$ ipython --no-banner

In [1]: import numpy as np

In [2]: from numpy import linalg as LA

In [3]: np.set_printoptions(precision=2, suppress=True, linewidth=200, sign=" ")

In [4]: K = np.array([[3.0, 0.0, 0.0], [0.0, 2.0, -2.0], [0.0, -2.0, 1.0]])

In [5]: # splits into 2 blocks

In [6]: Q, r_ = LA.qr(K)

In [7]: Q @ r_
Out[7]: 
array([[ 3.,  0.,  0.],
       [ 0.,  2., -2.],
       [ 0., -2.,  1.]])

In [8]: Q
Out[8]: 
array([[ 1.  ,  0.  ,  0.  ],
       [-0.  , -0.71,  0.71],
       [-0.  ,  0.71,  0.71]])

In [9]: r_
Out[9]: 
array([[ 3.  ,  0.  ,  0.  ],
       [ 0.  , -2.83,  2.12],
       [ 0.  ,  0.  , -0.71]])

In [10]: Q.shape, r_.shape
Out[10]: ((3, 3), (3, 3))

In [11]: abs(r_[0, 0]), round(float(LA.norm(K[:, 0])), 2)
Out[11]: (np.float64(3.0), 3.0)

In [12]: M = np.array([[-4, 3, 5, 5, 2], [3, -5, -2, -3, -3], [3, -5, -2, -3, -3]])

In [13]: M
Out[13]: 
array([[-4,  3,  5,  5,  2],
       [ 3, -5, -2, -3, -3],
       [ 3, -5, -2, -3, -3]])

In [14]: # looks like rank 2

In [15]: round(float(np.trace(LA.pinv(M) @ M)), 2)
Out[15]: 2.0

In [16]: np.abs(np.diag(LA.qr(M)[1])) > 1e-9
Out[16]: array([ True,  True, False])

In [17]: W0 = np.loadtxt("test15.csv", delimiter=",")

In [18]: W0
Out[18]: 
array([[ 0.,  2.,  3.,  0.,  0.],
       [ 0.,  0.,  4.,  2.,  5.],
       [ 0.,  0.,  0.,  0.,  5.],
       [ 0.,  0.,  0.,  0.,  4.],
       [ 0.,  0.,  0.,  0.,  0.]])

In [19]: # triangular, det is the product of the diagonal

In [20]: rk = LA.matrix_rank(W0)

In [21]: rk
Out[21]: np.int64(3)

In [22]: N = LA.svd(W0)[2][rk:].T

In [23]: np.round(W0 @ N, 2) + 0
Out[23]: 
array([[ 0.,  0.],
       [ 0.,  0.],
       [ 0.,  0.],
       [ 0.,  0.],
       [ 0.,  0.]])

In [24]: [int(LA.matrix_rank(np.delete(W0, i, axis=0))) for i in range(5)]
Out[24]: [2, 2, 3, 3, 3]

In [25]: np.round(W0 @ LA.pinv(W0) @ W0, 2) + 0
Out[25]: 
array([[ 0.,  2.,  3.,  0.,  0.],
       [ 0.,  0.,  4.,  2.,  5.],
       [ 0.,  0.,  0.,  0.,  5.],
       [ 0.,  0.,  0.,  0.,  4.],
       [ 0.,  0.,  0.,  0.,  0.]])

In [26]: np.allclose(W0[:-1].T @ LA.lstsq(W0[:-1].T, W0[-1])[0], W0[-1])
Out[26]: True

In [27]: LA.lstsq(W0[:-1].T, W0[-1])[2]
Out[27]: np.int32(3)

In [28]: U, s, Vt = LA.svd(W0)

In [29]: np.argmax(s[:-1] / (s[1:] + 1e-6)) + 1
Out[29]: np.int64(3)

In [30]: B = U[:, :3] @ np.diag(s[:3]) @ Vt[:3]

In [31]: np.round(np.abs(W0 - B).max(), 2)
Out[31]: np.float64(0.0)

In [32]: B.round(2) + 0
Out[32]: 
array([[ 0.,  2.,  3.,  0.,  0.],
       [ 0.,  0.,  4.,  2.,  5.],
       [ 0.,  0.,  0.,  0.,  5.],
       [ 0.,  0.,  0.,  0.,  4.],
       [ 0.,  0.,  0.,  0.,  0.]])

In [33]: np.round(LA.norm(W0 - B) / LA.norm(W0), 2)
Out[33]: np.float64(0.0)

In [34]: data = np.array([[0.3, -0.3, 0.2],
    ...:     [0.5, 0.5, 0.1],
    ...:     [-1.8, 0.8, 0.5],
    ...:     [-0.2, 0.4, -2.5]])

In [35]: rng = np.random.default_rng(84874)

In [36]: data[1] = data[2] + 0.02 * rng.normal(size=3)

In [37]: data
Out[37]: 
array([[ 0.3 , -0.3 ,  0.2 ],
       [-1.78,  0.81,  0.48],
       [-1.8 ,  0.8 ,  0.5 ],
       [-0.2 ,  0.4 , -2.5 ]])

In [38]: P = data @ LA.solve(data.T @ data, data.T)

In [39]: np.round(LA.eigvalsh(P), 2) + 0
Out[39]: array([ 0.,  1.,  1.,  1.])

In [40]: np.diag(P)
Out[40]: array([ 1.  ,  0.49,  0.52,  1.  ])

In [41]: P.round(2) + 0
Out[41]: 
array([[ 1.  , -0.05,  0.05,  0.  ],
       [-0.05,  0.49,  0.5 ,  0.  ],
       [ 0.05,  0.5 ,  0.52,  0.  ],
       [ 0.  ,  0.  ,  0.  ,  1.  ]])

In [42]: U, s, Vt = LA.svd(W0)

In [43]: V = Vt[:(s > 1e-8).sum()]

In [44]: x = W0[2] + 3 * W0[0] + rng.integers(2) * np.eye(5)[3]

In [45]: x
Out[45]: array([ 0.,  6.,  9.,  0.,  5.])

In [46]: np.allclose(V.T @ V @ x, x)
Out[46]: True

In [47]: np.diag(V.T @ V)
Out[47]: array([ 0.  ,  0.69,  0.86,  0.45,  1.  ])

In [48]: round(LA.norm(x - V.T @ V @ x), 2)
Out[48]: np.float64(0.0)

In [49]: LA.matrix_rank(np.vstack([W0, x]))
Out[49]: np.int64(3)

In [50]: mat = np.array([[-3, 1, 2, -4, -1, -5],
    ...:     [1, -3, 1, 2, -4, -1],
    ...:     [2, 1, -3, 1, 2, -4],
    ...:     [-4, 2, 1, -3, 1, 2],
    ...:     [-1, -4, 2, 1, -3, 1],
    ...:     [-5, -1, -4, 2, 1, -3]])

In [51]: # symmetric

In [52]: Q, V = LA.qr(data[:, :1])[0], LA.qr(data[:, 1:])[0]

In [53]: s = LA.svd(Q.T @ V, compute_uv=False)

In [54]: s
Out[54]: array([ 0.99])

In [55]: np.round(LA.norm(Q @ Q.T - V @ V.T, 2), 2)
Out[55]: np.float64(1.0)

In [56]: f = np.array([-3, -2, 0, 1, 1, -2])

In [57]: B = mat + np.outer(f, np.eye(6)[1])

In [58]: B
Out[58]: 
array([[-3., -2.,  2., -4., -1., -5.],
       [ 1., -5.,  1.,  2., -4., -1.],
       [ 2.,  1., -3.,  1.,  2., -4.],
       [-4.,  3.,  1., -3.,  1.,  2.],
       [-1., -3.,  2.,  1., -3.,  1.],
       [-5., -3., -4.,  2.,  1., -3.]])

In [59]: LA.matrix_rank(LA.inv(B) - LA.inv(mat), tol=1e-8)
Out[59]: np.int64(1)

In [60]: round(float(LA.det(B) / LA.det(mat)), 2), round(float(1 + LA.solve(mat, f)[1]), 2)
Out[60]: (-1.82, -1.82)

In [61]: x = np.array([1, 3, 3, 0, 6, 2])

In [62]: np.einsum("ij,j->i", B, x)
Out[62]: array([-19., -37.,   0.,  18., -20., -26.])

In [63]: LA.norm(B @ x) <= LA.norm(B, 2) * LA.norm(x) + 1e-9
Out[63]: np.True_

In [64]: B @ np.eye(6)[4]
Out[64]: array([-1., -4.,  2.,  1., -3.,  1.])

In [65]: U, s, Vt = LA.svd(mat, full_matrices=False)

In [66]: np.allclose(U * s @ Vt, mat)
Out[66]: True

In [67]: s / s[0]
Out[67]: array([ 1.  ,  0.88,  0.82,  0.65,  0.12,  0.02])

In [68]: np.round(U.T @ mat @ Vt.T, 2) + 0
Out[68]: 
array([[ 9.24,  0.  ,  0.  ,  0.  ,  0.  ,  0.  ],
       [ 0.  ,  8.11,  0.  ,  0.  ,  0.  ,  0.  ],
       [ 0.  ,  0.  ,  7.59,  0.  ,  0.  ,  0.  ],
       [ 0.  ,  0.  ,  0.  ,  6.  ,  0.  ,  0.  ],
       [ 0.  ,  0.  ,  0.  ,  0.  ,  1.11,  0.  ],
       [ 0.  ,  0.  ,  0.  ,  0.  ,  0.  ,  0.17]])

In [69]: feats = np.load("block8.npy")

In [70]: feats
Out[70]: 
array([[ 0,  1,  0,  0,  0],
       [ 1,  0,  0,  1,  1],
       [ 0,  0,  0,  1,  0],
       [ 0,  1,  1,  0,  1],
       [ 0,  1,  0,  1,  0]])

In [71]: B = M / LA.norm(M, axis=1, keepdims=True)

In [72]: gram = B @ B.T

In [73]: (np.abs(gram) > 0.9).astype(int)
Out[73]: 
array([[ 1,  0,  0],
       [ 0,  1,  1],
       [ 0,  1,  1]])

In [74]: round(np.degrees(np.arccos(np.clip(gram[1, 0], -1, 1))), 2)
Out[74]: np.float64(150.69)

In [75]: gram[1]
Out[75]: array([-0.87,  1.  ,  1.  ])

In [76]: lab = rng.permutation(5)

In [77]: lab
Out[77]: array([ 0,  4,  1,  2,  3])

In [78]: B = feats[lab][:, lab]

In [79]: np.diag(B)
Out[79]: array([ 0,  0,  0,  0,  0])

In [80]: np.trace(feats @ feats @ feats) // 6
Out[80]: np.int64(1)

In [81]: feats @ feats
Out[81]: 
array([[ 1,  0,  0,  1,  1],
       [ 0,  3,  1,  1,  1],
       [ 0,  1,  1,  0,  1],
       [ 1,  1,  0,  3,  1],
       [ 1,  1,  1,  1,  2]])

In [82]: L = np.diag(feats.sum(axis=1)) - feats

In [83]: np.round(LA.eigvalsh(L), 2) + 0
Out[83]: array([ 0.  ,  0.7 ,  1.38,  3.62,  4.3 ])

In [84]: (LA.eigvalsh(L) < 1e-8).sum()
Out[84]: np.int64(1)

In [85]: L @ np.ones(5)
Out[85]: array([ 0.,  0.,  0.,  0.,  0.])

In [86]: X = np.load("case18.npy")

In [87]: X
Out[87]: 
array([[ 0,  0,  1,  2,  2, -1],
       [ 0,  0,  2, -1,  2, -1],
       [ 0,  0,  0,  0, -1, -1],
       [ 0,  0,  0,  0,  1,  2],
       [ 0,  0,  0,  0,  0,  2],
       [ 0,  0,  0,  0,  0,  0]])

In [88]: # column 1 repeats column 0

In [89]: def softmax(z):
    ...:     e = np.exp(z - z.max(axis=-1, keepdims=True))
    ...:     return e / e.sum(axis=-1, keepdims=True)
    ...: 

In [90]: softmax(X).sum(axis=1)
Out[90]: array([ 1.,  1.,  1.,  1.,  1.,  1.])

In [91]: softmax(X[1])
Out[91]: array([ 0.06,  0.06,  0.42,  0.02,  0.42,  0.02])

In [92]: att = X @ X.T / np.sqrt(6)

In [93]: softmax(att)
Out[93]: 
array([[ 0.85,  0.11,  0.01,  0.01,  0.01,  0.01],
       [ 0.11,  0.85,  0.01,  0.01,  0.01,  0.01],
       [ 0.12,  0.12,  0.42,  0.06,  0.08,  0.19],
       [ 0.06,  0.06,  0.02,  0.48,  0.32,  0.06],
       [ 0.04,  0.04,  0.04,  0.41,  0.41,  0.08],
       [ 0.17,  0.17,  0.17,  0.17,  0.17,  0.17]])

In [94]: softmax(att + np.triu(np.full(att.shape, -np.inf), 1))
Out[94]: 
array([[ 1.  ,  0.  ,  0.  ,  0.  ,  0.  ,  0.  ],
       [ 0.11,  0.89,  0.  ,  0.  ,  0.  ,  0.  ],
       [ 0.19,  0.19,  0.63,  0.  ,  0.  ,  0.  ],
       [ 0.1 ,  0.1 ,  0.03,  0.77,  0.  ,  0.  ],
       [ 0.04,  0.04,  0.04,  0.44,  0.44,  0.  ],
       [ 0.17,  0.17,  0.17,  0.17,  0.17,  0.17]])

In [95]: T = np.stack([X, 3 * X, X[::-1]])

In [96]: T.sum(axis=0)
Out[96]: 
array([[ 0,  0,  4,  8,  8, -4],
       [ 0,  0,  8, -4,  8, -2],
       [ 0,  0,  0,  0, -3, -2],
       [ 0,  0,  0,  0,  3,  7],
       [ 0,  0,  2, -1,  2,  7],
       [ 0,  0,  1,  2,  2, -1]])

In [97]: LA.det(T)
Out[97]: array([ 0.,  0.,  0.])

In [98]: U, s, Vt = LA.svd(X)

In [99]: s.round(2) + 0
Out[99]: array([ 3.98,  3.15,  2.24,  0.54,  0.  ,  0.  ])

In [100]: np.argmax(s[:-1] / (s[1:] + 1e-6)) + 1
Out[100]: np.int64(4)

In [101]: B = U[:, :4] @ np.diag(s[:4]) @ Vt[:4]

In [102]: LA.matrix_rank(B)
Out[102]: np.int64(4)

In [103]: round(np.abs(X - B).max(), 2)
Out[103]: np.float64(0.0)

In [104]: round(float(LA.norm(X - B) / LA.norm(X)), 2)
Out[104]: 0.0

In [105]: A = np.loadtxt("x.csv", delimiter=",")

In [106]: A
Out[106]: 
array([[  1.,   1.,   2.],
       [ -1.,   4.,   3.],
       [ -2.,   1.,   2.],
       [ -5.,   4.,   3.],
       [ -8.,   5.,   6.],
       [-11.,   6.,   3.],
       [-13.,   4.,   1.],
       [-16.,   3.,   1.],
       [-16.,   0.,   0.],
       [-17.,   0.,  -2.],
       [-14.,  -1.,  -4.],
       [-14.,  -2.,  -1.],
       [-16.,  -1.,   0.],
       [-18.,  -3.,   2.],
       [-18.,  -2.,   4.],
       [-18.,   0.,   2.],
       [-16.,  -3.,   2.],
       [-19.,   0.,  -1.],
       [-17.,   0.,  -1.],
       [-17.,   3.,  -3.],
       [-16.,   0.,  -5.],
       [-18.,   0.,  -3.],
       [-17.,  -1.,  -1.],
       [-18.,   0.,  -3.],
       [-18.,  -1.,   0.],
       [-20.,   1.,   2.],
       [-21.,  -2.,   0.],
       [-23.,   0.,   0.],
       [-26.,  -2.,  -3.]])

In [107]: # column 0 dominates

In [108]: B = feats / np.sqrt((feats ** 2).mean(axis=1, keepdims=True))

In [109]: LA.matrix_rank(B) == LA.matrix_rank(feats)
Out[109]: np.True_

In [110]: LA.norm(B, axis=1)
Out[110]: array([ 2.24,  2.24,  2.24,  2.24,  2.24])

In [111]: cent = A[[8, 20]].astype(float)

In [112]: for _ in range(5):
     ...:     lab = LA.norm(A[:, None] - cent, axis=-1).argmin(axis=1)
     ...:     cent = np.array([A[lab == j].mean(axis=0) for j in range(2)])
     ...: 

In [113]: lab
Out[113]: array([ 0,  0,  0,  0,  0,  0,  1,  1,  1,  1,  1,  1,  1,  1,  1,  1,  1,  1,  1,  1,  1,  1,  1,  1,  1,  1,  1,  1,  1])

In [114]: np.abs(cent[1] - cent[0]).argmax()
Out[114]: np.int64(0)

In [115]: np.bincount(lab)
Out[115]: array([  6,  23])

In [116]: f = np.array([1, 1, 0])

In [117]: np.polyval(f, A[20])
Out[117]: array([ 240.,    0.,   20.])

In [118]: P = A @ LA.solve(A.T @ A, A.T)

In [119]: np.round(P @ A[:, 2], 2) + 0
Out[119]: array([ 2.,  3.,  2.,  3.,  6.,  3.,  1.,  1.,  0., -2., -4., -1.,  0.,  2.,  4.,  2.,  2., -1., -1., -3., -5., -3., -1., -3.,  0.,  2.,  0.,  0., -3.])

In [120]: np.allclose(P @ P, P)
Out[120]: True

In [121]: LA.matrix_rank(np.eye(29) - P)
Out[121]: np.int64(26)

In [122]: np.round(LA.eigvalsh(P), 2) + 0
Out[122]: array([ 0.,  0.,  0.,  0.,  0.,  0.,  0.,  0.,  0.,  0.,  0.,  0.,  0.,  0.,  0.,  0.,  0.,  0.,  0.,  0.,  0.,  0.,  0.,  0.,  0.,  0.,  1.,  1.,  1.])

In [123]: f, g = A[23], A[5]

In [124]: f @ f
Out[124]: np.float64(333.0)

In [125]: f @ g
Out[125]: np.float64(189.0)

In [126]: pr = (f @ g) / (f @ f) * f

In [127]: np.outer(f, g)
Out[127]: 
array([[ 198., -108.,  -54.],
       [  -0.,    0.,    0.],
       [  33.,  -18.,   -9.]])

In [128]: round((g - pr) @ f, 2)
Out[128]: np.float64(0.0)

In [129]: pr
Out[129]: array([-10.22,   0.  ,  -1.7 ])

In [130]: LA.matrix_rank(np.outer(f, g))
Out[130]: np.int64(1)
